>>> import numpy as np
>>> np.set_printoptions(precision=2, suppress=True, linewidth=140)
>>> rng = np.random.default_rng(92)
>>> ang = rng.uniform(0, 2 * np.pi, 14)
>>> O, _ = np.linalg.qr(np.array([[0.7, 0.0],
...     [-1.1, -1.4],
...     [0.6, 1.6],
...     [-1.5, 0.8],
...     [0.4, -1.6],
...     [-2.0, -0.5],
...     [0.9, 1.2],
...     [-1.4, -1.5]]))
>>> J = 20 * np.c_[np.cos(ang), np.sin(ang)] @ O.T
>>> J
array([[  4.52,  -1.74,  -2.25, -12.74,   8.71, -11.  ,   1.22,  -3.3 ],
       [ -4.6 ,   3.08,   0.8 ,  12.24,  -7.37,  11.67,  -2.36,   4.76],
       [  0.89,  -8.7 ,   9.11,   2.27,  -7.85,  -5.15,   7.41,  -9.61],
       [  0.41,  -8.47,   9.3 ,   3.6 ,  -8.71,  -3.96,   7.24,  -9.21],
       [ -4.52,   4.96,  -1.43,  10.9 ,  -5.03,  12.14,  -3.98,   6.74],
       [ -1.09,   8.78,  -9.01,  -1.7 ,   7.45,   5.64,  -7.45,   9.75],
       [ -4.5 ,   5.1 ,  -1.6 ,  10.77,  -4.83,  12.15,  -4.09,   6.89],
       [ -4.21,   6.46,  -3.43,   9.11,  -2.58,  11.97,  -5.28,   8.25],
       [  4.2 ,   0.25,  -4.23, -12.92,  10.24,  -9.56,  -0.47,  -1.06],
       [ -4.54,   4.76,  -1.18,  11.08,  -5.31,  12.13,  -3.8 ,   6.54],
       [ -4.01,  -1.08,   5.  ,  12.8 , -10.72,   8.81,   1.17,   0.1 ],
       [ -3.12,  -3.72,   7.18,  11.62, -11.64,   5.84,   3.38,  -3.  ],
       [  4.13,  -6.69,   3.77,  -8.74,   2.13, -11.88,   5.48,  -8.48],
       [  2.84,  -8.56,   7.12,  -3.75,  -3.06,  -9.58,   7.16, -10.07]])
>>> U, sv, vt = np.linalg.svd(J)
>>> vecs = vt[:(sv > 1e-8).sum()]
>>> x0 = J[6] + 4 * J[3] + rng.integers(2) * np.eye(8)[4]
>>> x0
array([ -2.86, -28.78,  35.59,  25.16, -38.68,  -3.7 ,  24.85, -29.93])
>>> np.round(np.linalg.norm(x0 - vecs.T @ vecs @ x0), 2)
np.float64(0.81)
>>> np.linalg.matrix_rank(np.vstack([J, x0]))
np.int64(3)
>>> np.allclose(vecs.T @ vecs @ x0, x0)
False
>>> U, sv, vt = np.linalg.svd(J)
>>> np.argmax(sv[:-1] / (sv[1:] + 1e-6)) + 1
np.int64(2)
>>> A2 = U[:, :2] @ np.diag(sv[:2]) @ vt[:2]
>>> np.linalg.matrix_rank(A2)
np.int64(2)
>>> np.linalg.matrix_rank(J, rtol=0.05)
np.int64(2)
>>> round(float(np.linalg.norm(J - A2) / np.linalg.norm(J)), 2)
0.0
>>> x0 = np.array([-2, 0, 2, -2, -1, -2, 0, -1])
>>> J @ np.ones(8)
array([-16.59,  18.21, -11.62,  -9.81,  19.81,  12.36,  19.88,  20.29, -13.55,  19.68,  12.08,   6.54, -20.27, -17.9 ])
>>> np.linalg.norm(J @ x0) <= np.linalg.norm(J, 2) * np.linalg.norm(x0) + 1e-9
np.True_
>>> np.sign((J @ x0).round(6))
array([ 1., -1.,  1.,  1., -1., -1., -1., -1.,  1., -1., -1.,  1.,  1.,  1.])
>>> M = np.load("w.npy")
>>> M
array([[-3,  0,  2,  3,  0, -1,  0, -1],
       [ 0,  2,  0,  0,  3,  0, -1,  0],
       [-3,  0, -2,  3,  0, -3,  0,  3],
       [ 2,  0,  2,  2,  0,  0,  0,  1],
       [ 0,  1,  0,  0,  0,  0, -3,  0],
       [ 0,  0,  1,  0,  0, -3,  0,  3],
       [ 0,  2,  0,  0, -3,  0, -2,  0],
       [ 2,  0, -1, -1,  0,  3,  0,  2]])
>>> T = np.stack([M, -2 * M, M[::-1]])
>>> np.einsum("bij,cij->bc", T, T)
array([[ 156, -312,   -6],
       [-312,  624,   12],
       [  -6,   12,  156]])
>>> T.shape
(3, 8, 8)
>>> np.linalg.matrix_rank(T)
array([8, 8, 8])
>>> np.linalg.norm(T, axis=(1, 2))
array([12.49, 24.98, 12.49])
>>> (T @ M.T).shape
(3, 8, 8)
>>> A2 = np.array([[2, 3, 0],
...     [4, 0, 9],
...     [0, -9, -2],
...     [6, 5, -7],
...     [-1, -5, -5],
...     [0, 0, 3],
...     [5, 9, 9],
...     [-9, -8, -4]])
>>> np.einsum("ik,kj->ji", M, A2)
array([[ 21,   0, -15,   7, -11, -27,   1, -20],
       [ -4, -24,   0, -10, -27, -33,  -3,  -6],
       [-24,  -6, -38, -22, -18, -23,  15,  10]])
>>> np.linalg.matrix_rank(np.vstack([M, A2.T]))
np.int64(8)
>>> A2.T @ M.T
array([[ 21,   0, -15,   7, -11, -27,   1, -20],
       [ -4, -24,   0, -10, -27, -33,  -3,  -6],
       [-24,  -6, -38, -22, -18, -23,  15,  10]])
>>> np.vstack([M, A2.T]).shape
(11, 8)
>>> np.linalg.matrix_rank(M @ A2)
np.int64(3)
>>> M @ A2
array([[ 21,  -4, -24],
       [  0, -24,  -6],
       [-15,   0, -38],
       [  7, -10, -22],
       [-11, -27, -18],
       [-27, -33, -23],
       [  1,  -3,  15],
       [-20,  -6,  10]])
